$ python -q
>>> import numpy as np
>>> np.set_printoptions(suppress=True, linewidth=160)
>>> rng = np.random.default_rng(887)
>>> M = rng.normal(size=(22, 6)) + 20 * np.array([0, -3, 0, 3, -3, 3])
>>> M.round(1) + 0
array([[ -0.8, -59.9,   2.2,  59.8, -60.1,  61.4],
       [ -3. , -61. ,   0.9,  59.8, -59.9,  61.2],
       [ -0.4, -59.1,  -0.5,  59. , -58.7,  61.4],
       [ -1.1, -61.6,   0.5,  61.2, -60.5,  59.8],
       [  0.5, -60.2,   0. ,  59.7, -60.6,  60.4],
       [ -0.9, -60.8,   0. ,  60.1, -60. ,  59.1],
       [  0.9, -59.8,   0.3,  59.7, -59.7,  59.5],
       [  1.4, -58.1,   3.8,  60.1, -60.1,  60. ],
       [ -1. , -60.4,  -1.3,  59.6, -59.8,  60.3],
       [ -0.1, -58.7,  -1.4,  59.9, -61.6,  57.9],
       [ -2.1, -59.2,  -0.2,  60.3, -59.7,  60.1],
       [  0.8, -59.5,  -2.2,  60.2, -59.6,  57.8],
       [  1.6, -58.1,  -1.7,  59.2, -59. ,  58.6],
       [ -0.4, -60.5,   0.1,  62. , -58.3,  61.1],
       [ -0.6, -60.5,   0.4,  58.3, -60.5,  59.7],
       [  1. , -59.9,   0.9,  60.1, -59.7,  60.3],
       [ -0.2, -60.6,   1.4,  60.3, -59.2,  58.7],
       [  0.6, -59.3,  -0.5,  60. , -60.2,  60.3],
       [  0. , -59.5,  -0.4,  61.3, -60.2,  58.1],
       [  0. , -57.8,  -1.8,  60.7, -60.7,  61.4],
       [ -1.2, -58.9,   0.6,  58.9, -59.3,  59.8],
       [ -1.2, -61. ,  -0.5,  58.3, -61. ,  60. ]])
>>> left, sig, vt = np.linalg.svd(M)
>>> np.argmax(sig[:-1] / (sig[1:] + 1e-6)) + 1
np.int64(1)
>>> M2 = left[:, :1] @ np.diag(sig[:1]) @ vt[:1]
>>> round(np.linalg.norm(M - M2) / np.linalg.norm(M), 1)
np.float64(0.0)
>>> M2.round(1) + 0
array([[ -0.3, -60.2,   0. ,  60.4, -60.4,  60.3],
       [ -0.3, -60.4,   0. ,  60.6, -60.5,  60.5],
       [ -0.3, -59.4,   0. ,  59.6, -59.6,  59.6],
       [ -0.3, -60.6,   0. ,  60.8, -60.8,  60.7],
       [ -0.3, -60.1,   0. ,  60.3, -60.3,  60.2],
       [ -0.3, -59.9,   0. ,  60.1, -60.1,  60. ],
       [ -0.3, -59.5,   0. ,  59.7, -59.7,  59.7],
       [ -0.3, -59.4,   0. ,  59.6, -59.6,  59.6],
       [ -0.3, -59.9,   0. ,  60.1, -60.1,  60. ],
       [ -0.3, -59.4,   0. ,  59.6, -59.6,  59.5],
       [ -0.3, -59.7,   0. ,  59.9, -59.9,  59.8],
       [ -0.3, -59.2,   0. ,  59.4, -59.4,  59.3],
       [ -0.3, -58.6,   0. ,  58.8, -58.8,  58.7],
       [ -0.3, -60.4,   0. ,  60.6, -60.5,  60.5],
       [ -0.3, -59.6,   0. ,  59.8, -59.8,  59.7],
       [ -0.3, -59.9,   0. ,  60.1, -60.1,  60. ],
       [ -0.3, -59.6,   0. ,  59.8, -59.8,  59.7],
       [ -0.3, -59.8,   0. ,  60. , -60. ,  60. ],
       [ -0.3, -59.7,   0. ,  59.9, -59.9,  59.8],
       [ -0.3, -60. ,   0. ,  60.2, -60.2,  60.1],
       [ -0.3, -59.1,   0. ,  59.3, -59.3,  59.2],
       [ -0.3, -59.9,   0. ,  60.1, -60.1,  60.1]])
>>> np.round(np.abs(M - M2).max(), 1)
np.float64(3.7)
>>> np.linalg.matrix_rank(M, rtol=0.05)
np.int64(1)
>>> np.linalg.matrix_rank(M2)
np.int64(1)
>>> cen = M - M.mean(axis=0)
>>> vecs = np.linalg.svd(cen)[2][:1]
>>> M2 = cen - cen @ vecs.T @ vecs
>>> np.round(np.cov(cen @ vecs.T, rowvar=False), 1)
np.float64(2.4)
>>> lab = M[:, 1] > np.median(M[:, 1])
>>> r0 = M[lab].mean(axis=0) - M[~lab].mean(axis=0)
>>> r0.round(1) + 0
array([ 0.8,  1.7, -0.8,  0. ,  0.1, -0.6])
>>> round((((M - M.mean(axis=0)) @ r0 > 0) == lab).mean(), 1)
np.float64(1.0)
>>> lab.astype(int)
array([0, 0, 1, 0, 0, 0, 1, 1, 0, 1, 1, 1, 1, 0, 0, 0, 0, 1, 1, 1, 1, 0])
>>> M2 = np.array([[1, 1, 2, 2, 1],
...     [2, 0, 1, 1, 2],
...     [1, 2, 2, 1, 0],
...     [1, 2, 2, 2, 0],
...     [0, 0, 2, 2, 1]])
>>> W0 = M2 + M2.T
>>> W0
array([[2, 3, 3, 3, 1],
       [3, 0, 3, 3, 2],
       [3, 3, 4, 3, 2],
       [3, 3, 3, 4, 2],
       [1, 2, 2, 2, 2]])
>>> w, vecs = np.linalg.eigh(W0)
>>> np.abs(vecs[:, -1]).round(6).argmax()
np.int64(2)
>>> np.round(np.linalg.svd(W0, compute_uv=False), 1)
array([12.8,  2.5,  1.1,  1. ,  0.4])
>>> np.round(vecs.T @ W0 @ vecs, 1) + 0
array([[-2.5,  0. ,  0. ,  0. ,  0. ],
       [ 0. , -0.4,  0. ,  0. ,  0. ],
       [ 0. ,  0. ,  1. ,  0. ,  0. ],
       [ 0. ,  0. ,  0. ,  1.1,  0. ],
       [ 0. ,  0. ,  0. ,  0. , 12.8]])
>>> np.round(vecs @ np.diag(w) @ vecs.T, 1) + 0
array([[2., 3., 3., 3., 1.],
       [3., 0., 3., 3., 2.],
       [3., 3., 4., 3., 2.],
       [3., 3., 3., 4., 2.],
       [1., 2., 2., 2., 2.]])
>>> w, vecs = np.linalg.eigh(W0)
>>> x = np.array([6, 2, 5, 8, 1])
>>> (np.sign(vecs[:, -1].round(6)) == np.sign(vecs[0, -1].round(6))).astype(int)
array([1, 1, 1, 1, 1])
>>> x @ W0 @ x
np.int64(1438)
>>> M2 = np.c_[M[:, :3] @ np.array([[-2, -2, 1], [-1, -1, -1], [0, -1, 0]]), np.array([0, 0, 1, 1, 2, 0, 2, 1, 1, 2, 2, 2, 1, 0, 1, 0, 2, 2, 1, 1, 2, 0])]
>>> M2.round(1)
array([[61.5, 59.3, 59.1,  0. ],
       [66.9, 66. , 58. ,  0. ],
       [60. , 60.5, 58.7,  1. ],
       [63.8, 63.3, 60.5,  1. ],
       [59.3, 59.3, 60.7,  2. ],
       [62.6, 62.6, 59.9,  0. ],
       [58. , 57.7, 60.8,  2. ],
       [55.3, 51.5, 59.5,  1. ],
       [62.5, 63.7, 59.4,  1. ],
       [58.9, 60.3, 58.5,  2. ],
       [63.4, 63.5, 57. ,  2. ],
       [57.9, 60.2, 60.3,  2. ],
       [54.8, 56.5, 59.7,  1. ],
       [61.2, 61.2, 60.1,  0. ],
       [61.8, 61.4, 59.8,  1. ],
       [57.9, 57. , 60.8,  0. ],
       [61. , 59.7, 60.3,  2. ],
       [58. , 58.6, 60. ,  2. ],
       [59.6, 60.1, 59.5,  1. ],
       [57.8, 59.5, 57.8,  1. ],
       [61.4, 60.8, 57.7,  2. ],
       [63.3, 63.8, 59.8,  0. ]])
>>> np.round(np.linalg.norm(M2 - M @ np.linalg.lstsq(M, M2)[0], axis=0), 1) + 0
array([0. , 0. , 0. , 3.3])
>>> np.round(np.linalg.lstsq(M, M2[:, 0])[0], 1) + 0
array([-2., -1.,  0.,  0.,  0.,  0.])
>>> np.linalg.matrix_rank(M2)
np.int64(4)
>>> lab = M2[:, 0] > np.median(M2[:, 0])
>>> r0 = M2[lab].mean(axis=0) - M2[~lab].mean(axis=0)
>>> lab.astype(int)
array([1, 1, 0, 1, 0, 1, 0, 0, 1, 0, 1, 0, 0, 1, 1, 0, 1, 0, 0, 0, 1, 1])
>>> O = W0.astype(float).copy()
>>> for j in range(5):
...     O[:, j] -= O[:, :j] @ (O[:, :j].T @ O[:, j])
...     O[:, j] /= np.linalg.norm(O[:, j])
... 
>>> np.round(O.T @ O, 1) + 0
array([[1., 0., 0., 0., 0.],
       [0., 1., 0., 0., 0.],
       [0., 0., 1., 0., 0.],
       [0., 0., 0., 1., 0.],
       [0., 0., 0., 0., 1.]])
>>> O.round(1)
array([[ 0.4,  0.4,  0.2,  0.2, -0.8],
       [ 0.5, -0.8,  0.2,  0.3, -0.1],
       [ 0.5,  0.2,  0.3, -0.8,  0.2],
       [ 0.5,  0.2, -0.8,  0.2,  0.2],
       [ 0.2,  0.4,  0.5,  0.5,  0.6]])
>>> data = np.load("mat.npy")
>>> data
array([[ -1.8,   0.3,   7.1,   1.2,   0.5,  -5.9,  10.8,   8.3,  10.7,  -5.7],
       [  3.3,  -0.3,  -2.4,   0. ,   0.1,  -0.7,  -2.4,  -3.4,  -1.7,   2.3],
       [ -1.4,  -2.8,   5. ,  -0.5,  -1.2,  -2.9,   7.5,   7. ,   7.2,  -3. ],
       [ -4.7,   3.2,   1.5,   1.7,   1.7,   3.7,  -0.5,   0.9,  -1.1,  -1.6],
       [ -4.2,   2.3,   4.4,   1. ,  -0.1,  -3.1,   7.1,   5.5,   4.4,  -4.6],
       [ -3.1,   1.3,  -2.2,  -2.3,  -2.3,   0.1,  -1.5,  -0.5,  -4.6,  -1.4],
       [ -3.4,   0.5,  -0.4,  -1.7,  -0.7,   2.7,  -1.8,   0. ,  -2.7,  -1.1],
       [ -0.7,  -0.2,  -0.3,  -0.5,  -0.3,   0.7,   0.3,   0.1,  -0.3,   0.3],
       [  5. ,  -0.9,  -3.6,   0.2,   0.5,   0.8,  -5.9,  -5.4,  -3.6,   3.7],
       [ -6.2,   6.9,  -4.6,   1. ,   0.6,   5.1,  -7.3,  -5.7, -11.4,  -0.2],
       [ -1.9,  -0.8,   4. ,   0.8,  -0.2,  -1.9,   5.8,   5.4,   5.3,  -2.7],
       [ -1.5,  -1. ,   1.7,  -1.6,  -1.5,  -2.4,   2.8,   3.5,   2.5,  -3.1],
       [ -0.6,   0.4,  -0.9,   0.9,   1.1,   4. ,  -3.1,  -1.8,  -2.5,   1.8],
       [  0.2,   0.9,   0.6,   1. ,   1.3,   0.9,  -0.8,  -0.5,   0. ,   0.1],
       [ -9.1,   2.9,   2.7,   0. ,  -0.3,   3. ,   3. ,   4.7,  -0.6,  -4.3],
       [  2.6,  -0.5,   2.1,   2.3,   1.7,  -1.6,   2.4,   1.2,   4.5,   0.4],
       [ -2.4,   3.9,  -4.3,  -0.1,   0.2,   3. ,  -6.3,  -5.2,  -8.3,   0.8],
       [ -1. ,  -0.1,  -0.5,  -0.8,  -0.8,   0.5,  -0.8,   0. ,  -1.6,  -0.3],
       [ -0.7,  -0.8,  -1.5,  -2.2,  -1.8,  -0.1,  -1.7,  -0.5,  -2.6,  -0.6],
       [ -1.3,  -3. ,   2.1,  -3.3,  -2.6,  -2.7,   4. ,   4.5,   3.6,  -3. ],
       [ -1. ,  -1.3,   2.4,   0.2,  -0.4,  -0.3,   3.7,   3.4,   3.4,  -0.8],
       [ -2.9,  -0.1,  -0.2,  -0.7,  -0.6,   2.8,  -1.3,   0.3,  -2.6,  -0.1],
       [  1.7,  -1.8,  -1.6,  -1.5,  -1.1,  -0.2,  -2.2,  -1.5,  -2. ,   1.1],
       [  1.1,  -0.6,  -2. ,  -1.7,  -1.1,  -0.5,  -2.3,  -1.8,  -2.3,   0.5],
       [ -6.2,   3.2,  -1.2,  -1.9,  -2.2,   0.1,  -0.3,   0.8,  -4.9,  -3.5],
       [ -0.8,  -1.3,  -2.2,  -2.3,  -2.3,   0.4,  -2.4,  -1. ,  -3.9,   0.3],
       [  1.2,  -1.9,   0.2,  -1.7,  -1.2,  -1.6,   0.9,   0.9,   1.3,  -0.4],
       [  4.1,  -2.6,  -2.2,  -0.9,  -0.5,   0.1,  -2.7,  -2.6,  -1.2,   3.1],
       [ -4.9,   1. ,   2.9,  -0.3,  -1.4,  -1.8,   4.8,   5. ,   1.6,  -4.1],
       [  6.5,  -7.7,   8.1,   0.3,   0.3,  -6.8,  11.8,   8.9,  16.7,  -0.9],
       [  0.9,  -2. ,   3.7,  -0.2,   0.2,  -2.3,   5.2,   4.2,   6.8,  -1.6],
       [ -3.4,  -2.4,   4.2,  -2.2,  -1.5,  -0.9,   5.9,   6.4,   5.4,  -3.5],
       [ -5.5,   1.3,  -1.2,  -2.9,  -2.5,   1.4,  -0.7,   0.5,  -4.7,  -2. ],
       [  1. ,   2. ,  -3.5,   0.9,   1.5,   3.7,  -6.9,  -5.8,  -6.3,   2.9],
       [  5.6,  -4.4,   4.8,   1.2,   0.9,  -4.4,   7.3,   4.7,  11. ,   0.4],
       [ -2.2,  -3.2,  10.4,   1.1,   0.6,  -3.8,  14.3,  12.5,  15.6,  -5.2],
       [ -8.7,   3.4,  -1.3,  -1.7,  -1.5,   4.5,  -2.3,   0.5,  -6.8,  -2.7],
       [  4. ,  -2.8,  -1. ,  -1.8,  -0.3,  -0.1,  -2.1,  -1.7,   0.7,   1.8],
       [  1.6,   1.6,  -2.3,   1.4,   1.4,   1.5,  -3.9,  -3.8,  -3. ,   2. ],
       [  2.9,  -3. ,   0.7,   0.3,   0. ,   0.2,   0.8,   0.8,   2.4,   2.2],
       [  6.6,  -4.6,   3. ,   0.7,   1.3,  -2.4,   3.2,   1.9,   8.2,   1.8],
       [ -1.8,  -0.1,  -1.7,  -2.4,  -1.8,   0.5,  -2.4,  -0.5,  -3.2,  -1.2],
       [  1. ,  -3.2,   3.7,  -0.3,  -1.2,  -3.9,   6.7,   5.3,   6.8,  -1.4],
       [  2. ,  -1.4,   3.8,   1.2,   1. ,  -3. ,   5. ,   3.6,   7. ,  -1.2]])
>>> t3 = np.stack([data, 4 * data, data[::-1]])
>>> np.linalg.matrix_rank(t3)
array([10, 10, 10])
>>> (t3 @ data.T).shape
(3, 44, 44)
>>> np.round(np.linalg.norm(t3, axis=(1, 2)), 1)
array([ 75.7, 302.7,  75.7])
>>> np.round(np.einsum("bij,cij->bc", t3, t3), 1)
array([[ 5727. , 22907.9, -1362.7],
       [22907.9, 91631.5, -5450.7],
       [-1362.7, -5450.7,  5727. ]])
